$ python3 -q
>>> import numpy as np
>>> np.set_printoptions(suppress=True, linewidth=200)
>>> def tidy(a):
...     return np.round(a, 2) + 0
... 
>>> arr = np.array([[0.3, 2.0, -2.0, 0.0, 0.0, -1.0],
...     [-1.0, 1.3, 2.0, -2.0, -2.0, -2.0],
...     [-3.0, 2.0, -0.7, 2.0, -1.0, 3.0],
...     [-1.0, 2.0, -2.0, 2.3, -1.0, 2.0],
...     [0.0, -3.0, -2.0, 3.0, -2.7, 0.0],
...     [0.0, 2.0, -2.0, 0.0, 0.0, -0.7]])
>>> Q, R = np.linalg.qr(arr)
>>> np.trace(Q @ Q.T)
np.float64(6.0)
>>> print(tidy(np.abs(np.diag(R))))
[3.33 4.46 4.43 1.23 2.47 0.16]
>>> tidy(abs(R[0, 0])), tidy(np.linalg.norm(arr[:, 0]))
(np.float64(3.33), np.float64(3.33))
>>> np.allclose(R.T @ R, arr.T @ arr)
True
>>> Q.shape, R.shape
((6, 6), (6, 6))
>>> other = np.linalg.inv(arr)
>>> np.allclose(other, arr.T)
False
>>> print((np.abs(other) > 1e-9).astype(int))
[[1 1 1 1 1 1]
 [1 1 1 1 1 1]
 [1 1 1 1 1 1]
 [1 1 1 1 1 1]
 [1 1 1 1 1 1]
 [1 1 1 1 1 1]]
>>> tidy(np.linalg.cond(arr))
np.float64(91.07)
>>> print(tidy(np.linalg.inv(other)))
[[ 0.3  2.  -2.   0.   0.  -1. ]
 [-1.   1.3  2.  -2.  -2.  -2. ]
 [-3.   2.  -0.7  2.  -1.   3. ]
 [-1.   2.  -2.   2.3 -1.   2. ]
 [ 0.  -3.  -2.   3.  -2.7  0. ]
 [ 0.   2.  -2.   0.   0.  -0.7]]
>>> other = np.array([[1, -2, 3, -2, -1, -1],
...     [1, 1, 2, 3, 0, -2],
...     [-2, 0, -1, 1, -3, 2],
...     [0, -2, -1, -2, -3, -2],
...     [1, -1, -2, 2, 3, 2],
...     [-1, -1, 3, -1, -1, 1]])
>>> X = np.tril(other)
>>> X
array([[ 1,  0,  0,  0,  0,  0],
       [ 1,  1,  0,  0,  0,  0],
       [-2,  0, -1,  0,  0,  0],
       [ 0, -2, -1, -2,  0,  0],
       [ 1, -1, -2,  2,  3,  0],
       [-1, -1,  3, -1, -1,  1]])
>>> np.linalg.matrix_rank(X - X[0, 0] * np.eye(6))
np.int64(5)
>>> [int(np.linalg.matrix_rank(np.linalg.matrix_power(X, p))) for p in range(1, 7)]
[6, 6, 6, 6, 6, 6]
>>> X @ X
array([[  1,   0,   0,   0,   0,   0],
       [  2,   1,   0,   0,   0,   0],
       [  0,   0,   1,   0,   0,   0],
       [  0,   2,   3,   4,   0,   0],
       [  7,  -8,  -6,   2,   9,   0],
       [-10,   1,   3,  -1,  -4,   1]])
>>> vec = np.array([-5, -3, 2, 2, -5, 3])
>>> target = arr @ vec
>>> target
array([-14.5,   5.1,  25.6,  10.6,  24.5, -12.1])
>>> tidy(np.linalg.solve(arr, target + arr[:, 1]))
array([-5., -2.,  2.,  2., -5.,  3.])
>>> tidy(np.linalg.solve(arr, target))
array([-5., -3.,  2.,  2., -5.,  3.])
>>> Q, vecs = np.linalg.qr(X[:, :4])[0], np.linalg.qr(X[:, 4:])[0]
>>> s = np.linalg.svd(Q.T @ vecs, compute_uv=False)
>>> tidy(np.degrees(np.arccos(s.clip(0, 1))))
array([ 4.14, 25.74])
>>> print((s > 0.9).sum())
2
>>> X @ X
array([[  1,   0,   0,   0,   0,   0],
       [  2,   1,   0,   0,   0,   0],
       [  0,   0,   1,   0,   0,   0],
       [  0,   2,   3,   4,   0,   0],
       [  7,  -8,  -6,   2,   9,   0],
       [-10,   1,   3,  -1,  -4,   1]])
>>> (X - X.T) / 2
array([[ 0. , -0.5,  1. ,  0. , -0.5,  0.5],
       [ 0.5,  0. ,  0. ,  1. ,  0.5,  0.5],
       [-1. ,  0. ,  0. ,  0.5,  1. , -1.5],
       [ 0. , -1. , -0.5,  0. , -1. ,  0.5],
       [ 0.5, -0.5, -1. ,  1. ,  0. ,  0.5],
       [-0.5, -0.5,  1.5, -0.5, -0.5,  0. ]])
>>> print(np.allclose(X, X.T))
False
>>> assert X == X.T
Traceback (most recent call last):
  File "<python-input-33>", line 1, in <module>
    assert X == X.T
           ^^^^^^^^
ValueError: The truth value of an array with more than one element is ambiguous. Use a.any() or a.all()
>>> s = 10 * 0.9 ** np.arange(5)
>>> Q, _ = np.linalg.qr(np.array([[-0.5, -1.4, -1.3, -0.1, 0.4],
...     [0.6, 0.3, -0.3, -0.3, -1.0],
...     [-0.9, 0.4, -0.1, -0.6, -0.2],
...     [0.8, -1.0, 1.5, -0.5, 0.4],
...     [1.2, 0.2, -0.6, 1.1, 0.0]]))
>>> rng = np.random.default_rng(999)
>>> feats = rng.normal(size=(24, 5)) * s @ Q
>>> tidy(feats)
array([[  6.71,  -9.89,   6.12,  -9.19, -10.09],
       [ -0.13,  -0.43,  -8.77,  -1.87,  -7.25],
       [  3.97,  -8.4 ,  14.92,   3.11,   6.31],
       [ -5.24,  -7.74,  -4.79,  -1.48,   0.49],
       [-11.26,  -8.44,  -2.16,   3.58,  -2.66],
       [  9.04,   7.35,   7.58,  -3.02, -15.03],
       [  7.02,   1.78,   0.54,  -4.52,  -9.33],
       [-14.4 ,   3.96,  -0.46,  -4.45,   5.15],
       [-15.61, -14.42,   2.97,  -5.92,   2.24],
       [ -0.69,  -3.65,   2.89,  13.77,   4.55],
       [-15.35,   0.73,   5.79, -15.9 ,  -1.54],
       [  0.51, -10.58,   2.45,  12.14,   1.07],
       [ -7.41,   9.39,  -4.43,   3.02,   4.99],
       [ -0.37,  -5.92,   3.02,   4.5 ,  -8.45],
       [-10.26,  -4.09,  -5.67,   3.06,  16.54],
       [  4.93,  -0.56,  -2.46,   9.57,  -9.95],
       [ -3.45,  -6.58,  11.76,  -0.84,   9.4 ],
       [ -1.66, -12.63,  -0.3 ,   2.34,   6.38],
       [  1.84,  11.23,   0.92,  -5.62,  -4.94],
       [  2.05,  -2.97,  -4.57,  -3.14,  12.39],
       [  3.45,   3.09,  -0.32,  14.24,   9.88],
       [ -0.61,  -8.76,  -0.77,   6.39,   4.  ],
       [  1.46,  -4.17,  12.93,  12.3 ,  -6.63],
       [  0.15,  15.61,   3.41,   8.85,   3.75]])
>>> lab = feats[:, 1] > np.median(feats[:, 1])
>>> r0 = feats[lab].mean(axis=0) - feats[~lab].mean(axis=0)
>>> print(np.argsort(-np.abs(r0).round(6), kind="stable"))
[1 2 0 4 3]
>>> ((feats - feats.mean(axis=0)) @ r0 > 0).astype(int)
array([0, 1, 0, 0, 0, 1, 1, 1, 0, 0, 1, 0, 1, 0, 0, 1, 0, 0, 1, 1, 1, 0, 0, 1])
>>> Xs = (feats - feats.mean(axis=0)) / feats.std(axis=0)
>>> print(tidy(Xs.std(axis=0)))
[1. 1. 1. 1. 1.]
>>> c = np.linalg.lstsq(np.delete(Xs, 4, axis=1), Xs[:, 4])[0]
>>> tidy(c)
array([-0.49, -0.05, -0.06,  0.35])
>>> np.abs(c).argmax()
np.int64(0)
>>> tidy(1 - np.var(Xs[:, 4] - np.delete(Xs, 4, axis=1) @ c))
np.float64(0.28)
>>> vec = np.array([2, 2, 0, 0, 1, 0])
>>> target = X @ vec
>>> target
array([ 2,  4, -4, -4,  3, -5])
>>> tidy(np.linalg.solve(X, X[:, 4]))
array([0., 0., 0., 0., 1., 0.])
>>> tidy(np.linalg.solve(X, 3 * target))
array([6., 6., 0., 0., 3., 0.])
>>> tidy(np.linalg.solve(X, target + X[:, 0]))
array([3., 2., 0., 0., 1., 0.])
>>> E = np.array([[-3.0, 1.0, 1.0], [2.0, 2.0, -1.0], [0.0, 0.0, 2.0]])
>>> vec = np.array([-4, 1, -1])
>>> target = E @ vec
>>> target
array([12., -5., -2.])
>>> print(tidy(np.linalg.solve(E, -2 * target)))
[ 8. -2.  2.]
>>> print(tidy(np.linalg.solve(E, target)))
[-4.  1. -1.]
>>> print(tidy(np.linalg.solve(E.T, E[0])))
[1. 0. 0.]
>>> lab = rng.permutation(3)
>>> other = E[:, lab] * rng.choice([-1, 1], 3)
>>> print(other)
[[ 1.  3. -1.]
 [-1. -2. -2.]
 [ 2. -0. -0.]]
>>> left, _, VT = np.linalg.svd(E.T @ other)
>>> lab
array([2, 0, 1])
>>> tidy(np.linalg.lstsq(E, other)[0])
array([[ 0., -1.,  0.],
       [ 0.,  0., -1.],
       [ 1.,  0.,  0.]])
>>> print(tidy(left @ VT))
[[ 0. -1.  0.]
 [ 0.  0. -1.]
 [ 1.  0.  0.]]
>>> np.unravel_index(np.abs(other).argmax(), other.shape)
(np.int64(0), np.int64(1))
>>> other.shape
(3, 3)
>>> print(np.linalg.matrix_rank(other))
3
>>> tidy(np.linalg.svd(other, compute_uv=False))
array([3.97, 2.22, 1.81])
>>> mat = np.load("x.npy")
>>> mat
array([[ -1,  -1,  -1,  -8,  -8,  -8],
       [ -1,  -1,  -3,  -8,  -8, -24],
       [ -3,  -3,  -3, -24, -24, -24],
       [  5,   5,   5,   8,   8,   8],
       [  5,   5,  15,   8,   8,  24],
       [ 15,  15,  15,  24,  24,  24]])
>>> W = np.array([[0, -1], [0, -1], [-1, 0], [-2, -2], [0, -2], [0, -2]])
>>> c = np.array([2, -2])
>>> H = np.maximum(mat @ W + c, 0)
>>> np.linalg.matrix_rank(H)
np.int64(2)
>>> (H > 0).astype(int)
array([[1, 1],
       [1, 1],
       [1, 1],
       [0, 0],
       [0, 0],
       [0, 0]])
>>> (H > 0).mean(axis=0)
array([0.5, 0.5])
>>> C = np.array([[2, 3], [2, 2]])
>>> (H @ C).round(6).argmax(axis=1)
array([1, 1, 1, 0, 0, 0])
>>> H @ C
array([[134, 153],
       [202, 223],
       [402, 455],
       [  0,   0],
       [  0,   0],
       [  0,   0]])
>>> J = np.load("mat.npy")
>>> print(J)
[[ -1   2   1  -2]
 [ -1  -5   1   5]
 [  1  -2  -2   4]
 [  1   5  -2 -10]]
>>> tidy(np.linalg.eigvals(J))
array([-11.56,  -4.15,  -0.61,  -1.69])
>>> print(np.einsum("ii->", J))
-18
>>> tidy(np.linalg.det(J.T))
np.float64(49.0)
>>> tidy(np.linalg.det(2 * J)), tidy(np.linalg.det(J))
(np.float64(784.0), np.float64(49.0))
>>> vec = np.array([2, 2, 1, -1])
>>> target = J @ vec
>>> target
array([  5, -16,  -8,  20])
>>> print(tidy(np.linalg.solve(J, -2 * target)))
[-4. -4. -2.  2.]
>>> ang = np.radians(45)
>>> R = np.eye(4)
>>> R[3, 3] = R[0, 0] = np.cos(ang)
>>> R[3, 0], R[0, 3] = -np.sin(ang), np.sin(ang)
>>> tidy(R)
array([[ 0.71,  0.  ,  0.  ,  0.71],
       [ 0.  ,  1.  ,  0.  ,  0.  ],
       [ 0.  ,  0.  ,  1.  ,  0.  ],
       [-0.71,  0.  ,  0.  ,  0.71]])
>>> other = J @ R.T
>>> print(tidy(np.linalg.det(R)), tidy(np.trace(R)))
1.0 3.41
>>> tidy(other)
array([[-2.12,  2.  ,  1.  , -0.71],
       [ 2.83, -5.  ,  1.  ,  4.24],
       [ 3.54, -2.  , -2.  ,  2.12],
       [-6.36,  5.  , -2.  , -7.78]])
>>> data = np.diag(np.array([1, -1, -2, 1, -1])) + -3 * np.eye(5, k=1) + -3 * np.eye(5, k=-1)
>>> print(data)
[[ 1. -3.  0.  0.  0.]
 [-3. -1. -3.  0.  0.]
 [ 0. -3. -2. -3.  0.]
 [ 0.  0. -3.  1. -3.]
 [ 0.  0.  0. -3. -1.]]
>>> tidy(np.linalg.det(data[::-1]))
np.float64(-200.0)
>>> print(np.einsum("ii->", data))
-2.0
>>> np.einsum("ij,ji->", data, data)
np.float64(80.0)
>>> tidy(np.linalg.det(2 * data)), tidy(np.linalg.det(data))
(np.float64(-6400.0), np.float64(-200.0))
>>> tidy(np.linalg.eigvals(data))
array([ 4.76,  3.16, -6.07, -0.69, -3.16])
>>> tidy(np.linalg.det(data.T))
np.float64(-200.0)
